$ python3 -q
>>> import numpy as np
>>> np.set_printoptions(suppress=True, linewidth=120)
>>> K = np.loadtxt("layer2.csv", delimiter=",")
>>> print(K)
[[-0.7 -4.   4.  -3. ]
 [ 4.   4.3 -6.   6. ]
 [ 7.   4.  -5.7  4. ]
 [-1.  -4.   4.  -2.7]]
>>> ev, vecs = np.linalg.eig(K)
>>> np.round(K @ vecs[:, 0] - ev[0] * vecs[:, 0], 1) + 0
array([0., 0., 0., 0.])
>>> round(float(np.prod(ev)), 1)
2.6
>>> vec = np.array([1, 5, 5, 2])
>>> y = K @ vec
>>> print(y.round(1))
[-6.7  7.5  6.5 -6.4]
>>> np.round(np.linalg.solve(K, y), 1)
array([1., 5., 5., 2.])
>>> B = K / np.linalg.norm(K, axis=1, keepdims=True)
>>> C2 = B @ B.T
>>> C2[1].round(1)
array([-0.9,  1. ,  0.9, -0.9])
>>> C2.round(1)
array([[ 1. , -0.9, -0.8,  1. ],
       [-0.9,  1. ,  0.9, -0.9],
       [-0.8,  0.9,  1. , -0.8],
       [ 1. , -0.9, -0.8,  1. ]])
>>> (np.abs(C2) > 0.9).astype(int)
array([[1, 1, 0, 1],
       [1, 1, 1, 1],
       [0, 1, 1, 0],
       [1, 1, 0, 1]])
>>> f, v = K[1], K[0]
>>> round(float(f @ f), 1)
106.5
>>> pr = (f @ v) / (f @ f) * f
>>> print(pr.round(1))
[-2.3 -2.5  3.5 -3.5]
>>> round(np.linalg.norm(f + v) ** 2 + np.linalg.norm(f - v) ** 2, 1)
np.float64(296.0)
>>> np.round(v - pr, 1)
array([ 1.6, -1.5,  0.5,  0.5])
>>> M = np.loadtxt("arr.csv", delimiter=",")
>>> print(M)
[[0. 0. 0. 0. 1.]
 [0. 0. 0. 0. 0.]
 [0. 0. 0. 0. 2.]
 [0. 0. 0. 0. 2.]
 [1. 0. 2. 2. 0.]]
>>> B = np.linalg.inv(K)
>>> round(float(np.linalg.cond(K)), 1)
689.3
>>> round(float(np.linalg.slogdet(K)[0]), 1)
1.0
>>> np.round(K @ B, 1) + 0
array([[1., 0., 0., 0.],
       [0., 1., 0., 0.],
       [0., 0., 1., 0.],
       [0., 0., 0., 1.]])
